% ipython --no-banner

In [1]: import numpy as np

In [2]: from numpy import linalg as LA

In [3]: np.set_printoptions(precision=3, suppress=True, linewidth=120)

In [4]: arr = np.load("test5.npy")

In [5]: print(arr)
[[-0.64  -0.411  0.649]
 [-0.426 -0.513 -0.745]
 [ 0.64  -0.753  0.153]]

In [6]: T = np.stack([arr, -2 * arr, arr[::-1]])

In [7]: T.sum(axis=0)
Out[7]: 
array([[ 1.279, -0.342, -0.497],
       [ 0.   ,  0.   ,  0.   ],
       [-1.279,  0.342,  0.497]])

In [8]: (T @ arr.T).shape
Out[8]: (3, 3, 3)

In [9]: K = np.load("m.npy")

In [10]: K
Out[10]: 
array([[-0.846,  2.878],
       [ 2.878,  0.846]])

In [11]: np.round(K @ K.T, 3) + 0
Out[11]: 
array([[8.999, 0.   ],
       [0.   , 8.999]])

In [12]: LA.svd(K, compute_uv=False)
Out[12]: array([3., 3.])

In [13]: np.round(K.T @ K, 3) + 0
Out[13]: 
array([[8.999, 0.   ],
       [0.   , 8.999]])

In [14]: M2 = np.array([[-2, 2, -2, -3], [-2, 2, -3, 1], [3, -1, -3, 2], [3, 0, -1, -1]])

In [15]: A = M2 + M2.T

In [16]: A
Out[16]: 
array([[-4,  0,  1,  0],
       [ 0,  4, -4,  1],
       [ 1, -4, -6,  1],
       [ 0,  1,  1, -2]])

In [17]: vals, vecs = LA.eigh(A)

In [18]: print((vals > 1e-8).sum(), (vals < -1e-8).sum())
1 3

In [19]: np.round(vecs.T @ vecs, 3) + 0
Out[19]: 
array([[1., 0., 0., 0.],
       [0., 1., 0., 0.],
       [0., 0., 1., 0.],
       [0., 0., 0., 1.]])

In [20]: print(np.unique(vals.round(6) + 0, return_counts=True)[1])
[1 1 1 1]

In [21]: print(LA.svd(A, compute_uv=False))
[7.906 5.465 3.821 1.738]

In [22]: vals
Out[22]: array([-7.906, -3.821, -1.738,  5.465])

In [23]: np.round(vals.sum(), 3), np.trace(A)
Out[23]: (np.float64(-8.0), np.int64(-8))
